% python3 -q
>>> import numpy as np
>>> np.set_printoptions(precision=2, suppress=True, linewidth=160, sign=" ")
>>> F = np.array([[-2.0, 2.0, -1.0, 0.0],
...     [-4.0, 4.0, -2.0, 0.0],
...     [-2.0, 2.0, -1.0, 0.0],
...     [-4.0, 4.0, -2.0, 0.0]])
>>> # rows and columns are dependent
>>> rng = np.random.default_rng(5340)
>>> out = F + rng.integers(-2, 3, (4, 1)) @ rng.integers(-2, 3, (1, 4))
>>> out
array([[-2.,  2., -1.,  0.],
       [-5.,  5., -4.,  2.],
       [-2.,  2., -1.,  0.],
       [-4.,  4., -2.,  0.]])
>>> np.linalg.svd(out - F, compute_uv=False)
array([ 3.16,  0.  ,  0.  ,  0.  ])
>>> Uu, sv, Vt = np.linalg.svd(F)
>>> sv.round(2) + 0
array([ 9.49,  0.  ,  0.  ,  0.  ])
>>> np.argmax(sv[:-1] / (sv[1:] + 1e-6)) + 1
np.int64(1)
>>> out = Uu[:, :1] @ np.diag(sv[:1]) @ Vt[:1]
>>> np.linalg.matrix_rank(F, rtol=0.05)
np.int64(1)
>>> round(float(np.abs(F - out).max()), 2)
0.0
>>> np.round(np.linalg.norm(F - out) / np.linalg.norm(F), 2)
np.float64(0.0)
>>> (F + F.T) / 2
array([[-2. , -1. , -1.5, -2. ],
       [-1. ,  4. ,  0. ,  2. ],
       [-1.5,  0. , -1. , -1. ],
       [-2. ,  2. , -1. ,  0. ]])
>>> np.allclose(F @ F.T, F.T @ F)
False
>>> hat = np.triu(np.array([[2, 0, 1, 2], [3, 1, 2, 1], [2, 1, 2, 3], [0, 1, 2, 2]]), 1) + np.eye(4)
>>> out = hat @ F @ np.linalg.inv(hat)
>>> np.linalg.matrix_rank(out)
np.int64(1)
>>> np.trace(out), np.trace(F)
(np.float64(1.0), np.float64(1.0))
>>> out
array([[-12.,  12., -18.,  66.],
       [-12.,  12., -18.,  66.],
       [-14.,  14., -21.,  77.],
       [ -4.,   4.,  -6.,  22.]])
>>> hat @ F - F @ hat
array([[-10.,  10.,  -7.,   5.],
       [ -8.,   8.,  -8.,  10.],
       [-12.,  12.,  -8.,   5.],
       [  0.,   0.,  -4.,  10.]])
>>> np.round(np.trace(np.linalg.pinv(F) @ F), 2)
np.float64(1.0)
>>> F @ np.linalg.pinv(F) @ F
array([[-2.,  2., -1.,  0.],
       [-4.,  4., -2.,  0.],
       [-2.,  2., -1.,  0.],
       [-4.,  4., -2.,  0.]])
>>> np.unique(F.round(6), axis=0).shape
(2, 4)
>>> M = np.load("a.npy")
>>> M
array([[ 3,  0, -3, -3,  3, -3, -2, -1,  4,  1],
       [ 0,  3,  0, -3, -3,  3, -3, -2, -1,  4],
       [-3,  0,  3,  0, -3, -3,  3, -3, -2, -1],
       [-3, -3,  0,  3,  0, -3, -3,  3, -3, -2],
       [ 3, -3, -3,  0,  3,  0, -3, -3,  3, -3],
       [-3,  3, -3, -3,  0,  3,  0, -3, -3,  3],
       [-2, -3,  3, -3, -3,  0,  3,  0, -3, -3],
       [-1, -2, -3,  3, -3, -3,  0,  3,  0, -3],
       [ 4, -1, -2, -3,  3, -3, -3,  0,  3,  0],
       [ 1,  4, -1, -2, -3,  3, -3, -3,  0,  3]])
>>> # symmetric, so the eigenvalues are real
>>> Uu, sv, Vt = np.linalg.svd(M, full_matrices=False)
>>> sv / sv[0]
array([ 1.  ,  0.97,  0.52,  0.43,  0.36,  0.34,  0.32,  0.28,  0.06,  0.02])
>>> print(np.cumsum(sv ** 2) / np.sum(sv ** 2))
[ 0.35  0.69  0.78  0.85  0.9   0.94  0.97  1.    1.    1.  ]
>>> (sv > 1e-8).sum()
np.int64(10)
>>> np.round(Uu.T @ M @ Vt.T, 2) + 0
array([[ 15.28,   0.  ,   0.  ,   0.  ,   0.  ,   0.  ,   0.  ,   0.  ,   0.  ,   0.  ],
       [  0.  ,  14.87,   0.  ,   0.  ,   0.  ,   0.  ,   0.  ,   0.  ,   0.  ,   0.  ],
       [  0.  ,   0.  ,   8.01,   0.  ,   0.  ,   0.  ,   0.  ,   0.  ,   0.  ,   0.  ],
       [  0.  ,   0.  ,   0.  ,   6.57,   0.  ,   0.  ,   0.  ,   0.  ,   0.  ,   0.  ],
       [  0.  ,   0.  ,   0.  ,   0.  ,   5.53,   0.  ,   0.  ,   0.  ,   0.  ,   0.  ],
       [  0.  ,   0.  ,   0.  ,   0.  ,   0.  ,   5.19,   0.  ,   0.  ,   0.  ,   0.  ],
       [  0.  ,   0.  ,   0.  ,   0.  ,   0.  ,   0.  ,   4.86,   0.  ,   0.  ,   0.  ],
       [  0.  ,   0.  ,   0.  ,   0.  ,   0.  ,   0.  ,   0.  ,   4.22,   0.  ,   0.  ],
       [  0.  ,   0.  ,   0.  ,   0.  ,   0.  ,   0.  ,   0.  ,   0.  ,   0.91,   0.  ],
       [  0.  ,   0.  ,   0.  ,   0.  ,   0.  ,   0.  ,   0.  ,   0.  ,   0.  ,   0.37]])
>>> print(round(float(np.sqrt((sv ** 2).sum())), 2), np.round(np.linalg.norm(M), 2))
25.73 25.73
>>> print(Uu.shape, sv.shape, Vt.shape)
(10, 10) (10,) (10, 10)
>>> print(sv)
[ 15.28  14.87   8.01   6.57   5.53   5.19   4.86   4.22   0.91   0.37]
